$ ipython --no-banner

In [1]: import numpy as np

In [2]: np.set_printoptions(suppress=True, linewidth=140)

In [3]: data = np.array([[1, 0, 0, 0, 0, 0, 0],
   ...:     [-4, 1, 0, 0, 0, 0, 0],
   ...:     [-1, 2, 1, 0, 0, 0, 0],
   ...:     [0, -4, 1, 1, 0, 0, 0],
   ...:     [4, -1, 1, 4, 1, 0, 0],
   ...:     [-2, -4, -5, 3, -1, 1, 0],
   ...:     [-5, 2, -3, 4, -1, 4, 1]])

In [4]: data @ data
Out[4]: 
array([[  1,   0,   0,   0,   0,   0,   0],
       [ -8,   1,   0,   0,   0,   0,   0],
       [-10,   4,   1,   0,   0,   0,   0],
       [ 15,  -6,   2,   1,   0,   0,   0],
       [ 11, -16,   6,   8,   1,   0,   0],
       [ 13, -29,  -8,   2,  -2,   1,   0],
       [-27, -33, -23,  16,  -6,   8,   1]])

In [5]: np.linalg.matrix_rank(data - data[0, 0] * np.eye(7))
Out[5]: np.int64(6)

In [6]: np.prod(np.diag(data)), round(float(np.linalg.det(data)), 2)
Out[6]: (np.int64(1), 1.0)

In [7]: np.round(np.sort(np.linalg.eigvals(data)), 2)
Out[7]: array([1., 1., 1., 1., 1., 1., 1.])

In [8]: Uu, sigma, vt = np.linalg.svd(data)

In [9]: np.argmax(sigma[:-1] / (sigma[1:] + 1e-6)) + 1
Out[9]: np.int64(6)

In [10]: Y = Uu[:, :6] @ np.diag(sigma[:6]) @ vt[:6]

In [11]: Y.round(2) + 0
Out[11]: 
array([[ 1.,  0.,  0.,  0.,  0.,  0.,  0.],
       [-4.,  1.,  0.,  0.,  0.,  0.,  0.],
       [-1.,  2.,  1.,  0.,  0.,  0.,  0.],
       [ 0., -4.,  1.,  1.,  0.,  0.,  0.],
       [ 4., -1.,  1.,  4.,  1.,  0.,  0.],
       [-2., -4., -5.,  3., -1.,  1.,  0.],
       [-5.,  2., -3.,  4., -1.,  4.,  1.]])

In [12]: round(float(np.linalg.norm(data - Y) / np.linalg.norm(data)), 2)
Out[12]: 0.0

In [13]: round(float(np.linalg.norm(data - Y, 2)), 2), round(sigma[6], 2)
Out[13]: (0.0, np.float64(0.0))

In [14]: np.linalg.matrix_rank(data, rtol=0.05)
Out[14]: np.int64(5)

In [15]: round(np.abs(np.linalg.eigvals(data)).max(), 2)
Out[15]: np.float64(1.0)

In [16]: np.round(np.sort(np.abs(np.linalg.eigvals(data))), 2)
Out[16]: array([1., 1., 1., 1., 1., 1., 1.])

In [17]: (data + data.T) / 2
Out[17]: 
array([[ 1. , -2. , -0.5,  0. ,  2. , -1. , -2.5],
       [-2. ,  1. ,  1. , -2. , -0.5, -2. ,  1. ],
       [-0.5,  1. ,  1. ,  0.5,  0.5, -2.5, -1.5],
       [ 0. , -2. ,  0.5,  1. ,  2. ,  1.5,  2. ],
       [ 2. , -0.5,  0.5,  2. ,  1. , -0.5, -0.5],
       [-1. , -2. , -2.5,  1.5, -0.5,  1. ,  2. ],
       [-2.5,  1. , -1.5,  2. , -0.5,  2. ,  1. ]])

In [18]: np.round(np.linalg.det(data), 2)
Out[18]: np.float64(1.0)

In [19]: np.trace(data)
Out[19]: np.int64(7)

In [20]: M = np.loadtxt("mat.csv", delimiter=",")

In [21]: M
Out[21]: 
array([[ 7.,  8.,  0.,  0.],
       [ 7.,  0.,  0.,  0.],
       [14., 16., 14., 16.],
       [14.,  0., 14.,  0.]])

In [22]: np.allclose(M, M.T)
Out[22]: False

In [23]: round(float(np.linalg.det(M)), 2)
Out[23]: 12544.0

In [24]: np.round(np.abs(np.linalg.eigvals(M)).max(), 2)
Out[24]: np.float64(23.52)

In [25]: M @ M
Out[25]: 
array([[105.,  56.,   0.,   0.],
       [ 49.,  56.,   0.,   0.],
       [630., 336., 420., 224.],
       [294., 336., 196., 224.]])

In [26]: Y = np.linalg.inv(M)

In [27]: np.round(np.linalg.inv(Y), 2) + 0
Out[27]: 
array([[ 7.,  8.,  0.,  0.],
       [ 7.,  0.,  0.,  0.],
       [14., 16., 14., 16.],
       [14.,  0., 14.,  0.]])

In [28]: np.round(np.linalg.slogdet(M)[0], 2)
Out[28]: np.float64(1.0)

In [29]: np.round(np.linalg.det(M) * Y, 2) + 0
Out[29]: 
array([[    0.,  1792.,     0.,     0.],
       [ 1568., -1568.,     0.,     0.],
       [    0., -1792.,     0.,   896.],
       [-1568.,  1568.,   784.,  -784.]])

In [30]: (np.abs(Y) > 1e-9).astype(int)
Out[30]: 
array([[0, 1, 0, 0],
       [1, 1, 0, 0],
       [0, 1, 0, 1],
       [1, 1, 1, 1]])

In [31]: rng = np.random.default_rng(522718)

In [32]: idx = rng.permutation(4)

In [33]: Y = M[:, idx] * rng.choice([-1, 1], 4)

In [34]: Y
Out[34]: 
array([[ -8.,  -0.,  -0.,  -7.],
       [ -0.,  -0.,  -0.,  -7.],
       [-16., -14., -16., -14.],
       [ -0., -14.,  -0., -14.]])

In [35]: Uu, _, vt = np.linalg.svd(M.T @ Y)

In [36]: idx
Out[36]: array([1, 2, 3, 0])

In [37]: np.round(np.linalg.lstsq(M, Y)[0], 2) + 0
Out[37]: 
array([[ 0.,  0.,  0., -1.],
       [-1.,  0.,  0.,  0.],
       [ 0., -1.,  0.,  0.],
       [ 0.,  0., -1.,  0.]])

In [38]: ev, vecs = np.linalg.eig(M)

In [39]: np.round(np.sort(np.linalg.eigvals(np.linalg.inv(M))), 2)
Out[39]: array([-0.21, -0.11,  0.04,  0.09])

In [40]: np.round(M @ vecs[:, 0] - ev[0] * vecs[:, 0], 2) + 0
Out[40]: array([0., 0., 0., 0.])

In [41]: np.round(np.sort(np.linalg.eigvals(M @ M)), 2)
Out[41]: array([ 22.67,  90.68, 138.33, 553.32])

In [42]: O, vecs = np.linalg.qr(M[:, :3])[0], np.linalg.qr(M[:, 3:])[0]

In [43]: sigma = np.linalg.svd(O.T @ vecs, compute_uv=False)

In [44]: np.round(np.linalg.norm(O @ O.T - vecs @ vecs.T, 2), 2)
Out[44]: np.float64(1.0)

In [45]: np.round(np.degrees(np.arccos(sigma.clip(0, 1))), 2)
Out[45]: array([18.43])

In [46]: J = np.loadtxt("m.csv", delimiter=",")

In [47]: J
Out[47]: 
array([[-7.,  2.,  7., -6., -4., -8., -7., -2.],
       [-1., -3.,  4.,  4., -3., -7., -3.,  0.],
       [ 0., -4.,  3., -2.,  9.,  4.,  3.,  2.],
       [-9.,  9.,  1.,  8.,  1., -9.,  2.,  3.],
       [-6.,  9., -4.,  8., -8.,  7., -8.,  1.],
       [-1., -3.,  5., -2., -9.,  5.,  2., -1.],
       [-6.,  8.,  0., -1.,  5.,  9.,  3.,  6.],
       [-9.,  9.,  1.,  8.,  1., -9.,  2.,  3.]])

In [48]: Uu, sigma, vt = np.linalg.svd(J, full_matrices=False)

In [49]: np.round(Uu.T @ J @ vt.T, 2) + 0
Out[49]: 
array([[28.61,  0.  ,  0.  ,  0.  ,  0.  ,  0.  ,  0.  ,  0.  ],
       [ 0.  , 21.17,  0.  ,  0.  ,  0.  ,  0.  ,  0.  ,  0.  ],
       [ 0.  ,  0.  , 19.02,  0.  ,  0.  ,  0.  ,  0.  ,  0.  ],
       [ 0.  ,  0.  ,  0.  , 13.45,  0.  ,  0.  ,  0.  ,  0.  ],
       [ 0.  ,  0.  ,  0.  ,  0.  ,  9.26,  0.  ,  0.  ,  0.  ],
       [ 0.  ,  0.  ,  0.  ,  0.  ,  0.  ,  6.45,  0.  ,  0.  ],
       [ 0.  ,  0.  ,  0.  ,  0.  ,  0.  ,  0.  ,  1.82,  0.  ],
       [ 0.  ,  0.  ,  0.  ,  0.  ,  0.  ,  0.  ,  0.  ,  0.  ]])

In [50]: np.round(Uu.T @ Uu, 2) + 0
Out[50]: 
array([[1., 0., 0., 0., 0., 0., 0., 0.],
       [0., 1., 0., 0., 0., 0., 0., 0.],
       [0., 0., 1., 0., 0., 0., 0., 0.],
       [0., 0., 0., 1., 0., 0., 0., 0.],
       [0., 0., 0., 0., 1., 0., 0., 0.],
       [0., 0., 0., 0., 0., 1., 0., 0.],
       [0., 0., 0., 0., 0., 0., 1., 0.],
       [0., 0., 0., 0., 0., 0., 0., 1.]])

In [51]: (sigma > 1e-8).sum()
Out[51]: np.int64(7)

In [52]: Uu.shape, sigma.shape, vt.shape
Out[52]: ((8, 8), (8,), (8, 8))

In [53]: np.round(sigma / sigma[0], 2) + 0
Out[53]: array([1.  , 0.74, 0.66, 0.47, 0.32, 0.23, 0.06, 0.  ])

In [54]: np.allclose(Uu * sigma @ vt, J)
Out[54]: True

In [55]: np.round(np.cumsum(sigma ** 2) / np.sum(sigma ** 2), 2)
Out[55]: array([0.42, 0.65, 0.84, 0.93, 0.98, 1.  , 1.  , 1.  ])

In [56]: np.round(vt @ vt.T, 2) + 0
Out[56]: 
array([[1., 0., 0., 0., 0., 0., 0., 0.],
       [0., 1., 0., 0., 0., 0., 0., 0.],
       [0., 0., 1., 0., 0., 0., 0., 0.],
       [0., 0., 0., 1., 0., 0., 0., 0.],
       [0., 0., 0., 0., 1., 0., 0., 0.],
       [0., 0., 0., 0., 0., 1., 0., 0.],
       [0., 0., 0., 0., 0., 0., 1., 0.],
       [0., 0., 0., 0., 0., 0., 0., 1.]])

In [57]: Uu, sigma, vt = np.linalg.svd(J)

In [58]: np.argmax(sigma[:-1] / (sigma[1:] + 1e-6)) + 1
Out[58]: np.int64(7)

In [59]: Y = Uu[:, :7] @ np.diag(sigma[:7]) @ vt[:7]

In [60]: round(np.abs(J - Y).max(), 2)
Out[60]: np.float64(0.0)

In [61]: Y.round(2) + 0
Out[61]: 
array([[-7.,  2.,  7., -6., -4., -8., -7., -2.],
       [-1., -3.,  4.,  4., -3., -7., -3.,  0.],
       [ 0., -4.,  3., -2.,  9.,  4.,  3.,  2.],
       [-9.,  9.,  1.,  8.,  1., -9.,  2.,  3.],
       [-6.,  9., -4.,  8., -8.,  7., -8.,  1.],
       [-1., -3.,  5., -2., -9.,  5.,  2., -1.],
       [-6.,  8.,  0., -1.,  5.,  9.,  3.,  6.],
       [-9.,  9.,  1.,  8.,  1., -9.,  2.,  3.]])

In [62]: np.linalg.cond(J) > 100
Out[62]: np.True_

In [63]: np.argsort(-np.linalg.norm(J, axis=0).round(6), kind="stable")[:3]
Out[63]: array([5, 1, 0])

In [64]: Uu, sigma, vt = np.linalg.svd(J)

In [65]: vecs = vt[:(sigma > 1e-8).sum()]

In [66]: x0 = J[2] + -3 * J[4] + rng.integers(2) * np.eye(8)[6]

In [67]: x0
Out[67]: array([ 18., -31.,  15., -26.,  33., -17.,  27.,  -1.])

In [68]: np.round(np.diag(vecs.T @ vecs), 2)
Out[68]: array([0.72, 0.75, 0.69, 0.97, 0.99, 0.99, 1.  , 0.89])

In [69]: np.allclose(vecs.T @ vecs @ x0, x0)
Out[69]: True

In [70]: np.linalg.matrix_rank(np.vstack([J, x0]))
Out[70]: np.int64(7)

In [71]: E = np.loadtxt("layer14.csv", delimiter=",")

In [72]: E
Out[72]: 
array([[-0.71, -0.57,  0.02,  0.15,  0.93],
       [ 1.57,  0.33, -0.09,  1.23,  0.35],
       [ 1.33, -4.01, -1.96, -1.88, -0.23],
       [-0.66, -2.29,  3.43, -0.45, -0.37],
       [-0.34, -0.86,  1.81,  0.14, -0.07],
       [-2.49,  0.2 , -0.06, -0.21,  1.27],
       [ 0.69, -2.13,  1.87,  0.45, -0.16],
       [ 0.34,  0.2 , -2.32,  0.67, -0.03],
       [ 1.06,  4.81,  1.17,  0.48,  0.99],
       [-1.21, -7.98, -3.87, -0.09, -1.03],
       [-0.96, -1.92, -5.21, -0.96, -0.9 ],
       [-0.74,  1.08, -0.9 , -0.68, -2.2 ],
       [ 1.4 , -1.84,  2.19,  1.47,  2.51],
       [ 0.63, -5.17,  1.88, -0.75, -0.2 ]])

In [73]: hat = E @ np.linalg.solve(E.T @ E, E.T)

In [74]: np.round(hat @ E[:, 2], 2)
Out[74]: array([ 0.02, -0.09, -1.96,  3.43,  1.81, -0.06,  1.87, -2.32,  1.17, -3.87, -5.21, -0.9 ,  2.19,  1.88])

In [75]: round(np.trace(hat), 2)
Out[75]: np.float64(5.0)

In [76]: np.round(np.linalg.eigvalsh(hat), 2) + 0
Out[76]: array([0., 0., 0., 0., 0., 0., 0., 0., 0., 1., 1., 1., 1., 1.])

In [77]: np.round(np.diag(hat), 2)
Out[77]: array([0.12, 0.28, 0.75, 0.34, 0.09, 0.6 , 0.17, 0.18, 0.23, 0.67, 0.36, 0.35, 0.52, 0.35])

In [78]: gram = np.cov(E, rowvar=False)

In [79]: np.argsort(-E.std(axis=0).round(6), kind="stable")
Out[79]: array([1, 2, 0, 4, 3])

In [80]: np.round(np.corrcoef(E.T), 2)
Out[80]: 
array([[1.  , 0.11, 0.28, 0.31, 0.27],
       [0.11, 1.  , 0.23, 0.36, 0.27],
       [0.28, 0.23, 1.  , 0.34, 0.43],
       [0.31, 0.36, 0.34, 1.  , 0.58],
       [0.27, 0.27, 0.43, 0.58, 1.  ]])

In [81]: np.round(np.linalg.eigvalsh(gram)[::-1], 2)
Out[81]: array([10.47,  5.59,  1.45,  1.  ,  0.39])

In [82]: np.round(np.median(E, axis=0), 2)
Out[82]: array([ 0.  , -1.35, -0.02,  0.03, -0.12])

In [83]: np.round(np.corrcoef(E[:, 4], E[:, 1])[0, 1], 2)
Out[83]: np.float64(0.27)

In [84]: gram.shape
Out[84]: (5, 5)

In [85]: gram.round(2)
Out[85]: 
array([[1.42, 0.41, 0.83, 0.33, 0.37],
       [0.41, 9.22, 1.75, 0.97, 0.92],
       [0.83, 1.75, 6.16, 0.76, 1.22],
       [0.33, 0.97, 0.76, 0.79, 0.58],
       [0.37, 0.92, 1.22, 0.58, 1.29]])

In [86]: np.round(E.std(axis=0), 2)
Out[86]: array([1.15, 2.93, 2.39, 0.86, 1.1 ])

In [87]: def softmax(z):
    ...:     e = np.exp(z - z.max(axis=-1, keepdims=True))
    ...:     return e / e.sum(axis=-1, keepdims=True)
    ...: 

In [88]: np.round(softmax(E).sum(axis=1), 2)
Out[88]: array([1., 1., 1., 1., 1., 1., 1., 1., 1., 1., 1., 1., 1., 1.])

In [89]: np.round(softmax(E[11]), 2)
Out[89]: array([0.11, 0.66, 0.09, 0.11, 0.02])

In [90]: np.round(softmax(10 * E[11]), 2) + 0
Out[90]: array([0., 1., 0., 0., 0.])

In [91]: att = E @ E.T / np.sqrt(5)

In [92]: np.round(softmax(att)[11] @ E, 2)
Out[92]: array([-0.7 ,  0.17, -2.01, -0.64, -1.54])

In [93]: softmax(att).round(6).argmax(axis=1)
Out[93]: array([ 9,  1,  9, 13,  3,  5, 13, 10,  8,  9,  9, 11, 12,  9])

In [94]: Ac = E - E.mean(axis=0)

In [95]: Uu, sigma, vt = np.linalg.svd(Ac, full_matrices=False)

In [96]: np.abs(Uu[:, 0]).argmax()
Out[96]: np.int64(9)

In [97]: (np.sign(Uu[:, 0]) == np.sign(Uu[0, 0])).astype(int)
Out[97]: array([1, 1, 0, 1, 1, 1, 1, 1, 1, 0, 0, 1, 1, 0])

In [98]: np.abs(vt[0]).argmax()
Out[98]: np.int64(1)

In [99]: feats = np.loadtxt("a.csv", delimiter=",")

In [100]: feats
Out[100]: 
array([[ 2., -2.,  0.,  0., -1., -2.,  2.,  1.,  2., -2.],
       [ 2.,  2.,  0., -1., -2., -2.,  0., -2.,  1.,  1.],
       [ 1.,  2.,  0.,  0.,  0., -1., -1.,  1., -2.,  1.],
       [-2.,  1.,  2.,  2., -1.,  0.,  1.,  0.,  0.,  1.],
       [ 1., -2., -2., -2., -2.,  2.,  1., -1.,  0.,  1.],
       [ 0., -1.,  0.,  1.,  0., -2., -1.,  2., -1., -1.],
       [-1.,  2.,  2., -2.,  2.,  0.,  0.,  1.,  1., -2.]])

In [101]: Y = feats + rng.integers(-2, 3, (7, 5)) @ rng.integers(-2, 3, (5, 10))

In [102]: Y
Out[102]: 
array([[  9.,  -2.,   3.,  -3.,  -2.,  -1.,   2.,  -3.,  -6.,   3.],
       [  2.,  -5.,  -1.,  -1.,  -1.,  -6.,   4., -12.,  -6.,   4.],
       [  7.,   7.,   2.,  -9.,   1.,  13.,   0.,   6.,  -9.,   7.],
       [  6.,   3.,   7.,   1.,  -3.,   0.,   2.,  -6.,  -6.,   7.],
       [ -3.,  -1.,  -2.,  -1.,   0.,   6.,   7.,  -4.,   4.,   2.],
       [-11.,  -3.,  -8.,   5.,  -4.,  -3.,   5.,   5.,   4.,   2.],
       [-14.,  -1.,  -8.,   3.,  -3.,  -3.,   5.,   6.,   7.,   0.]])

In [103]: Y - feats
Out[103]: 
array([[  7.,   0.,   3.,  -3.,  -1.,   1.,   0.,  -4.,  -8.,   5.],
       [  0.,  -7.,  -1.,   0.,   1.,  -4.,   4., -10.,  -7.,   3.],
       [  6.,   5.,   2.,  -9.,   1.,  14.,   1.,   5.,  -7.,   6.],
       [  8.,   2.,   5.,  -1.,  -2.,   0.,   1.,  -6.,  -6.,   6.],
       [ -4.,   1.,   0.,   1.,   2.,   4.,   6.,  -3.,   4.,   1.],
       [-11.,  -2.,  -8.,   4.,  -4.,  -1.,   6.,   3.,   5.,   3.],
       [-13.,  -3., -10.,   5.,  -5.,  -3.,   5.,   5.,   6.,   2.]])

In [104]: np.abs(Y - feats).sum(axis=1)
Out[104]: array([32., 37., 56., 37., 26., 47., 57.])

In [105]: np.linalg.matrix_rank(Y - feats, tol=1e-8)
Out[105]: np.int64(5)
